% python3 -q
>>> import numpy as np
>>> import numpy.linalg as la
>>> np.set_printoptions(precision=3, suppress=True, linewidth=140)
>>> tidy = lambda a: np.round(a, 3) + 0
>>> J = np.load("test15.npy")
>>> print(J)
[[ 0  0  0  0  0  0  0  0]
 [ 6  0  8  2  2  0  8  8]
 [12  0 16  4  4  0 16 16]
 [ 0  0  0  0  0  0  0  0]
 [ 0  0  0  0  0  0  0  0]
 [ 6  0  8  2  2  0  8  8]
 [ 0  0  0  0  0  0  0  0]]
>>> rk = la.matrix_rank(J)
>>> print(rk)
1
>>> N = la.svd(J)[2][rk:].T
>>> print([int(la.matrix_rank(J[:, :j + 1])) for j in range(8)])
[1, 1, 1, 1, 1, 1, 1, 1]
>>> print(N.shape)
(8, 7)
>>> print([int(la.matrix_rank(J[:i])) for i in range(1, len(J) + 1)])
[0, 1, 1, 1, 1, 1, 1]
>>> print(tidy(N @ N.T))
[[ 0.847  0.    -0.203 -0.051 -0.051  0.    -0.203 -0.203]
 [ 0.     1.     0.     0.     0.     0.     0.     0.   ]
 [-0.203  0.     0.729 -0.068 -0.068  0.    -0.271 -0.271]
 [-0.051  0.    -0.068  0.983 -0.017  0.    -0.068 -0.068]
 [-0.051  0.    -0.068 -0.017  0.983  0.    -0.068 -0.068]
 [ 0.     0.     0.     0.     0.     1.     0.     0.   ]
 [-0.203  0.    -0.271 -0.068 -0.068  0.     0.729 -0.271]
 [-0.203  0.    -0.271 -0.068 -0.068  0.    -0.271  0.729]]
>>> print(la.lstsq(J[:-1].T, J[-1])[2])
1
>>> print(tidy(J @ la.pinv(J) @ J))
[[ 0.  0.  0.  0.  0.  0.  0.  0.]
 [ 6.  0.  8.  2.  2.  0.  8.  8.]
 [12.  0. 16.  4.  4.  0. 16. 16.]
 [ 0.  0.  0.  0.  0.  0.  0.  0.]
 [ 0.  0.  0.  0.  0.  0.  0.  0.]
 [ 6.  0.  8.  2.  2.  0.  8.  8.]
 [ 0.  0.  0.  0.  0.  0.  0.  0.]]
>>> Uu, s, Vh = la.svd(J)
>>> V = Vh[:(s > 1e-8).sum()]
>>> rng = np.random.default_rng(653)
>>> x = J[4] + -2 * J[2] + rng.integers(2) * np.eye(8)[2]
>>> print(x)
[-24.   0. -32.  -8.  -8.   0. -32. -32.]
>>> print(la.matrix_rank(np.vstack([J, x])))
1
>>> A2 = J + rng.integers(-2, 3, (7, 1)) @ rng.integers(-2, 3, (1, 8))
>>> print(A2)
[[ 1 -1  0 -2  0  1  0  2]
 [ 5  1  8  4  2 -1  8  6]
 [11  1 16  6  4 -1 16 14]
 [-1  1  0  2  0 -1  0 -2]
 [ 2 -2  0 -4  0  2  0  4]
 [ 7 -1  8  0  2  1  8 10]
 [ 2 -2  0 -4  0  2  0  4]]
>>> print(la.matrix_rank(A2 - J, tol=1e-8))
1
>>> Uu, s, Vh = la.svd(J)
>>> print(tidy(s))
[37.63  0.    0.    0.    0.    0.    0.  ]
>>> A2 = Uu[:, :1] @ np.diag(s[:1]) @ Vh[:1]
>>> print(tidy(la.norm(J - A2) / la.norm(J)))
0.0
>>> print(la.matrix_rank(A2))
1
>>> print(la.matrix_rank(J, rtol=0.05))
1
>>> E = np.minimum.outer(np.arange(1, 7), np.arange(1, 7)) * 4
>>> print(E)
[[ 4  4  4  4  4  4]
 [ 4  8  8  8  8  8]
 [ 4  8 12 12 12 12]
 [ 4  8 12 16 16 16]
 [ 4  8 12 16 20 20]
 [ 4  8 12 16 20 24]]
>>> x = np.array([-2, 3, -8, -2, 8, 7])
>>> rhs = E @ x
>>> print(rhs)
[ 24  56  76 128 188 216]
>>> print(tidy(la.solve(E.T, E[2])))
[0. 0. 1. 0. 0. 0.]
>>> A2 = np.array([[-3, 2], [-3, 2]])
>>> W2 = np.array([[0, 2, -2], [0, 0, 1], [1, -1, 0]])
>>> m1 = np.kron(A2, W2)
>>> print(m1)
[[ 0 -6  6  0  4 -4]
 [ 0  0 -3  0  0  2]
 [-3  3  0  2 -2  0]
 [ 0 -6  6  0  4 -4]
 [ 0  0 -3  0  0  2]
 [-3  3  0  2 -2  0]]
>>> print(np.allclose(E, E.T))
True
>>> print(tidy(la.det(E)))
4096.0
>>> print(np.allclose(E @ E.T, E.T @ E))
True
>>> print(np.trace(E))
84
>>> print(tidy(np.sort(np.abs(la.eigvals(E)))))
[ 1.061  1.275  1.785  3.099  7.953 68.827]
>>> rk = la.matrix_rank(m1)
>>> print(rk)
3
>>> N = la.svd(m1)[2][rk:].T
>>> print(np.allclose(m1 @ N, 0))
True
>>> print(la.matrix_rank(m1.T @ m1), la.matrix_rank(m1 @ m1.T))
3 3
>>> Uu, s, Vh = la.svd(m1)
>>> print(np.argmax(s[:-1] / (s[1:] + 1e-6)) + 1)
3
>>> A2 = Uu[:, :3] @ np.diag(s[:3]) @ Vh[:3]
>>> print(tidy(np.abs(m1 - A2).max()))
0.0
>>> print(la.matrix_rank(A2))
3
>>> print(tidy(A2))
[[ 0. -6.  6.  0.  4. -4.]
 [ 0.  0. -3.  0.  0.  2.]
 [-3.  3.  0.  2. -2.  0.]
 [ 0. -6.  6.  0.  4. -4.]
 [ 0.  0. -3.  0.  0.  2.]
 [-3.  3.  0.  2. -2.  0.]]
>>> A = np.loadtxt("dump.csv", delimiter=",")
>>> print(A)
[[ -4.  31. -20.  21. -38. -21.   9.]
 [ 10. -21.   2.  -3.  18. -21. -31.]
 [  0.   2.  -4.  -4.  -1.   2.   2.]
 [ -2.   2.   6.  10.  -4.  -2.   2.]
 [-12.  23.   4.  13. -22.  19.  33.]]
>>> # rank 3
>>> print(np.unique(A.round(6), axis=0).shape)
(5, 7)
>>> print(tidy(A @ la.pinv(A) @ A))
[[ -4.  31. -20.  21. -38. -21.   9.]
 [ 10. -21.   2.  -3.  18. -21. -31.]
 [  0.   2.  -4.  -4.  -1.   2.   2.]
 [ -2.   2.   6.  10.  -4.  -2.   2.]
 [-12.  23.   4.  13. -22.  19.  33.]]
